$ python3 -q
>>> import numpy as np
>>> np.set_printoptions(precision=2, suppress=True, linewidth=120, legacy="1.25")
>>> W0 = np.loadtxt("m.csv", delimiter=",")
>>> W0
array([[ 0.48,  0.64, -0.17, -0.41,  0.41],
       [ 0.64,  0.22,  0.21,  0.5 , -0.5 ],
       [-0.17,  0.21,  0.94, -0.14,  0.14],
       [-0.41,  0.5 , -0.14,  0.68,  0.32],
       [ 0.41, -0.5 ,  0.14,  0.32,  0.68]])
>>> vec = np.array([1, 3, -5, -3, -1])
>>> y = W0 @ vec
>>> coef, lr = np.zeros(5), 1 / np.linalg.norm(W0, 2) ** 2
>>> for i in range(6):
...     coef -= lr * W0.T @ (W0 @ coef - y)
...     if i % 2 == 0: print(i, round(np.linalg.norm(W0 @ coef - y), 2))
... 
0 0.0
2 0.0
4 0.0
>>> coef
array([ 1.,  3., -5., -3., -1.])
>>> B = W0 / np.linalg.norm(W0, axis=1, keepdims=True)
>>> C2 = B @ B.T
>>> (C2 - 2 * np.eye(5)).round(6).argmax(axis=1)
array([1, 0, 0, 0, 0])
>>> (np.abs(C2) > 0.9).astype(int)
array([[1, 0, 0, 0, 0],
       [0, 1, 0, 0, 0],
       [0, 0, 1, 0, 0],
       [0, 0, 0, 1, 0],
       [0, 0, 0, 0, 1]])
>>> np.degrees(np.arccos(np.clip(C2[1, 4], -1, 1)))
90.0
>>> C2[1].round(2) + 0
array([0., 1., 0., 0., 0.])
>>> vec = np.array([-4, -2, -2, 4, 4])
>>> h1 = np.maximum(W0 @ vec, 0)
>>> np.maximum(W0 @ (3 * vec), 0)
array([ 0.  ,  0.  ,  0.  , 14.72,  9.28])
>>> W0.T @ h1
array([-0.74,  0.9 , -0.25,  4.33,  3.67])
>>> np.maximum(W0 @ vec, 0) - np.maximum(-W0 @ vec, 0)
array([-2.83, -3.42, -1.61,  4.91,  3.09])
